$ python3 -q
>>> import numpy as np
>>> np.set_printoptions(precision=2, suppress=True, linewidth=200, floatmode="fixed")
>>> F = np.loadtxt("block7.csv", delimiter=",")
>>> F
array([[-4.43,  1.05, -0.25],
       [-1.96, -6.26, -1.59],
       [-2.00, -7.26,  0.11],
       [-1.98, -7.62,  2.91],
       [-2.23,  1.40, -1.00],
       [-0.25, -8.04,  1.25],
       [-4.64,  0.41,  1.78],
       [-2.49, -9.37,  0.47],
       [-2.08, -6.56,  0.63],
       [-5.91,  2.01,  0.55],
       [-0.40, -5.92,  2.31],
       [ 0.54, -8.95,  0.29],
       [-1.60, -8.18,  2.10],
       [-0.85, -7.12,  0.09],
       [-0.39, -5.90,  0.36],
       [-1.62, -5.93,  2.69],
       [-1.49, -6.46,  2.94],
       [-1.94, -6.97,  2.40],
       [-3.00, -7.81,  1.92],
       [-1.52, -5.96,  0.30],
       [-3.61, -8.12,  1.97],
       [-3.19,  0.84,  0.13],
       [-3.08,  2.22,  0.12],
       [-1.63, -6.61,  1.59],
       [-0.24, -6.90,  3.17],
       [-3.95, -7.16,  0.90],
       [-0.16, -7.17,  0.37]])
>>> d = np.linalg.norm(F[:, None] - F[None], axis=-1)
>>> d[0].round(6).argsort(kind="stable")[:4]
array([ 0, 21, 22,  9])
>>> d[:5, :5]
array([[0.00, 7.83, 8.67, 9.55, 2.35],
       [7.83, 0.00, 1.97, 4.70, 7.69],
       [8.67, 1.97, 0.00, 2.82, 8.73],
       [9.55, 4.70, 2.82, 0.00, 9.83],
       [2.35, 7.69, 8.73, 9.83, 0.00]])
>>> np.unravel_index(d.round(6).argmax(), d.shape)
(np.int64(9), np.int64(11))
>>> P = F @ np.linalg.solve(F.T @ F, F.T)
>>> np.trace(P)
np.float64(3.0)
>>> np.allclose(P @ P, P)
True
>>> np.linalg.matrix_rank(np.eye(27) - P)
np.int64(24)
>>> np.round(np.linalg.eigvalsh(P), 2) + 0
array([0.00, 0.00, 0.00, 0.00, 0.00, 0.00, 0.00, 0.00, 0.00, 0.00, 0.00, 0.00, 0.00, 0.00, 0.00, 0.00, 0.00, 0.00, 0.00, 0.00, 0.00, 0.00, 0.00, 0.00, 1.00, 1.00, 1.00])
>>> cen = F - F.mean(axis=0)
>>> left, sig, Vt = np.linalg.svd(cen, full_matrices=False)
>>> sig
array([19.70,  6.40,  5.51])
>>> np.round(cen.mean(axis=0), 2) + 0
array([0.00, 0.00, 0.00])
>>> sig ** 2 / (sig ** 2).sum()
array([0.84, 0.09, 0.07])
>>> Vt[0] * np.sign(Vt[0, np.abs(Vt[0]).argmax()])
array([-0.27,  0.96, -0.12])
>>> np.linalg.matrix_rank(cen)
np.int64(3)
>>> np.searchsorted(np.cumsum(sig ** 2) / (sig ** 2).sum(), 0.9) + 1
np.int64(2)
